% ipython --no-banner

In [1]: import numpy as np

In [2]: np.set_printoptions(precision=4, suppress=True, linewidth=100, sign=" ")

In [3]: def rnd(a):
   ...:     return np.round(a, 4) + 0
   ...: 

In [4]: E = np.load("w.npy")

In [5]: print(E)
[[ 3  0 -1]
 [ 3  0 -1]
 [ 4 -2 -3]
 [ 4  0 -2]
 [ 1  1 -1]
 [ 3  4  2]
 [ 6  1  4]
 [ 3  4  6]
 [ 5  1  6]
 [ 6  1  7]
 [ 7  3  7]
 [ 6  4  6]
 [ 6  5  7]
 [ 4  2  7]
 [ 7  1  6]
 [10 -1  4]
 [12  0  7]
 [13 -2 10]
 [13 -2  7]
 [13  1 10]
 [14  4 13]]

In [6]: Xs = E - E.mean(axis=0)

In [7]: Uu, sv, vt = np.linalg.svd(Xs, full_matrices=False)

In [8]: print(np.searchsorted(np.cumsum(sv ** 2) / (sv ** 2).sum(), 0.9) + 1)
2

In [9]: print(rnd(sv))
[ 24.7003  12.5575   4.682 ]

In [10]: print(rnd(Xs.mean(axis=0)))
[ 0.  0.  0.]

In [11]: print(rnd(vt[0] * np.sign(vt[0, np.abs(vt[0]).argmax()])))
[ 0.6703  0.0318  0.7414]

In [12]: print(np.linalg.matrix_rank(Xs))
3

In [13]: print(rnd(np.abs(vt[-1])))
[ 0.513  0.702  0.494]

In [14]: print(np.abs(vt[0]).argmax())
2

In [15]: print(rnd(sv ** 2 / (sv ** 2).sum()))
[ 0.7726  0.1997  0.0278]

In [16]: proj = E @ np.linalg.solve(E.T @ E, E.T)

In [17]: print(np.allclose(proj @ proj, proj))
True

In [18]: vec = np.array([1, -1, 3])

In [19]: rhs = E @ vec

In [20]: print(rhs)
[ 0  0 -3 -2 -3  5 17 17 22 26 25 20 22 23 24 23 33 45 36 42 49]

In [21]: print(rnd(np.linalg.solve(E.T @ E, E.T @ rhs)))
[ 1. -1.  3.]

In [22]: print(rnd(np.linalg.lstsq(E, rhs)[0]))
[ 1. -1.  3.]

In [23]: rng = np.random.default_rng(2318)

In [24]: rhs = rhs + 0.05 * rng.normal(size=21)

In [25]: print(rnd(rhs))
[-0.027   0.0496 -2.9994 -2.0166 -2.9805  4.9739 16.9585 16.943  21.9659 25.9769 24.9674 20.0269
 22.017  23.0578 23.9988 22.9087 33.0671 45.0309 36.0447 41.9239 49.0161]

In [26]: c, *_ = np.linalg.lstsq(E, rhs)

In [27]: print(rnd(c))
[ 0.9989 -1.0034  3.0016]

In [28]: print(rnd(E.T @ (rhs - E @ c)))
[ 0.  0.  0.]

In [29]: B = np.c_[E[:, :2] @ np.array([[-4, 7], [4, 1]]), np.array([1, 2, -1, -1, -1, 0, 1, -2, -1, -2, -1, 0, 1, -1, 1, 0, -1, 2, -1, -1, -2])]

In [30]: print(B)
[[-12  21   1]
 [-12  21   2]
 [-24  26  -1]
 [-16  28  -1]
 [  0   8  -1]
 [  4  25   0]
 [-20  43   1]
 [  4  25  -2]
 [-16  36  -1]
 [-20  43  -2]
 [-16  52  -1]
 [ -8  46   0]
 [ -4  47   1]
 [ -8  30  -1]
 [-24  50   1]
 [-44  69   0]
 [-48  84  -1]
 [-60  89   2]
 [-60  89  -1]
 [-48  92  -1]
 [-40 102  -2]]

In [31]: print(np.linalg.matrix_rank(B))
3

In [32]: print(np.linalg.matrix_rank(np.c_[E, B]))
4

In [33]: print(rnd(np.linalg.lstsq(E, B[:, 0])[0]))
[-4.  4.  0.]

In [34]: print(rnd(np.linalg.norm(B - E @ np.linalg.lstsq(E, B)[0], axis=0)))
[ 0.      0.      5.3567]

In [35]: feats = np.load("dump.npy")

In [36]: print(feats)
[[ 19.3987  37.9463  28.8816]
 [ 21.494   40.1704  30.389 ]
 [ 18.0203  40.8959  28.2649]
 [ 20.42    40.679   29.2022]
 [ 22.4016  40.0451  29.5019]
 [ 18.838   38.6305  29.769 ]
 [ 20.6858  38.5377  30.9992]
 [ 19.5053  39.9229  30.0334]
 [ 21.162   40.0206  30.1214]
 [ 21.5759  41.388   29.9256]
 [ 18.6514  40.842   29.8808]
 [ 18.9714  41.0814  30.8043]
 [ 20.6141  40.7138  31.2623]
 [ 19.576   38.9827  32.2208]
 [ 21.8179  41.2509  30.6644]
 [ 21.5219  40.3892  28.8654]
 [ 21.0208  38.9067  30.0031]
 [ 19.5538  40.3422  29.9538]
 [ 19.4812  41.3625  29.2334]
 [ 19.586   41.1536  29.077 ]
 [ 19.9844  39.5184  30.4907]
 [ 19.6456  40.1507  30.9591]
 [ 22.5434  37.9266  28.0499]
 [ 20.4132  40.1716  30.5781]
 [ 19.7931  41.7984  30.4751]
 [ 21.7402  40.8552  30.6642]
 [ 20.428   40.7924  29.5299]]

In [37]: G = np.cov(feats, rowvar=False)

In [38]: print(rnd(np.corrcoef(feats[:, 2], feats[:, 0])[0, 1]))
-0.02

In [39]: print(rnd(G))
[[ 1.3929 -0.126  -0.0222]
 [-0.126   1.1359  0.0693]
 [-0.0222  0.0693  0.8812]]

In [40]: print(rnd(feats.std(axis=0)))
[ 1.1581  1.0459  0.9212]

In [41]: print(np.median(feats, axis=0))
[ 20.4132  40.3422  30.0031]

In [42]: print(G.shape)
(3, 3)

In [43]: Uu, sv, vt = np.linalg.svd(G, full_matrices=False)

In [44]: print((sv > 1e-8).sum())
3

In [45]: print(rnd(vt @ vt.T))
[[ 1.  0.  0.]
 [ 0.  1.  0.]
 [ 0.  0.  1.]]
